% ipython --no-banner

In [1]: import numpy as np

In [2]: import numpy.linalg as la

In [3]: np.set_printoptions(precision=2, suppress=True, linewidth=100)

In [4]: tidy = lambda a: np.round(a, 2) + 0

In [5]: X = np.loadtxt("out3.csv", delimiter=",")

In [6]: print(X)
[[ 0.  0.  0.  0.  0. -5.  0.  0.  0.  0.  0.]
 [ 0.  0.  0.  0.  0.  0.  0.  0.  0.  0. -5.]
 [ 0.  0.  0.  0.  0.  0.  3.  0.  0.  0.  0.]
 [ 2.  0.  0.  0.  0.  0.  0.  0.  0.  0.  0.]
 [ 0.  0.  0.  0.  0.  0.  0.  3.  0.  0.  0.]
 [ 0. -5.  0.  0.  0.  0.  0.  0.  0.  0.  0.]
 [ 0.  0.  0.  0.  0.  0.  0.  0. -3.  0.  0.]
 [ 0.  0.  0.  0.  5.  0.  0.  0.  0.  0.  0.]
 [ 0.  0.  0. -3.  0.  0.  0.  0.  0.  0.  0.]
 [ 0.  0.  0.  0.  0.  0.  0.  0.  0.  0.  0.]
 [ 0.  0. -5.  0.  0.  0.  0.  0.  0.  0.  0.]]

In [7]: # rank 10

In [8]: left, sig, vt = la.svd(X)

In [9]: print(sig)
[5. 5. 5. 5. 5. 3. 3. 3. 3. 2. 0.]

In [10]: other = left[:, :10] @ np.diag(sig[:10]) @ vt[:10]

In [11]: print(la.matrix_rank(X, rtol=0.05))
10

In [12]: rng = np.random.default_rng(57373)

In [13]: z = rng.permutation(11)

In [14]: print(z)
[10  0  5  2  7  3  6  9  4  8  1]

In [15]: other = X[z][:, z]

In [16]: print(np.allclose(other, X))
False

In [17]: print(other)
[[ 0.  0.  0. -5.  0.  0.  0.  0.  0.  0.  0.]
 [ 0.  0. -5.  0.  0.  0.  0.  0.  0.  0.  0.]
 [ 0.  0.  0.  0.  0.  0.  0.  0.  0.  0. -5.]
 [ 0.  0.  0.  0.  0.  0.  3.  0.  0.  0.  0.]
 [ 0.  0.  0.  0.  0.  0.  0.  0.  5.  0.  0.]
 [ 0.  2.  0.  0.  0.  0.  0.  0.  0.  0.  0.]
 [ 0.  0.  0.  0.  0.  0.  0.  0.  0. -3.  0.]
 [ 0.  0.  0.  0.  0.  0.  0.  0.  0.  0.  0.]
 [ 0.  0.  0.  0.  3.  0.  0.  0.  0.  0.  0.]
 [ 0.  0.  0.  0.  0. -3.  0.  0.  0.  0.  0.]
 [-5.  0.  0.  0.  0.  0.  0.  0.  0.  0.  0.]]
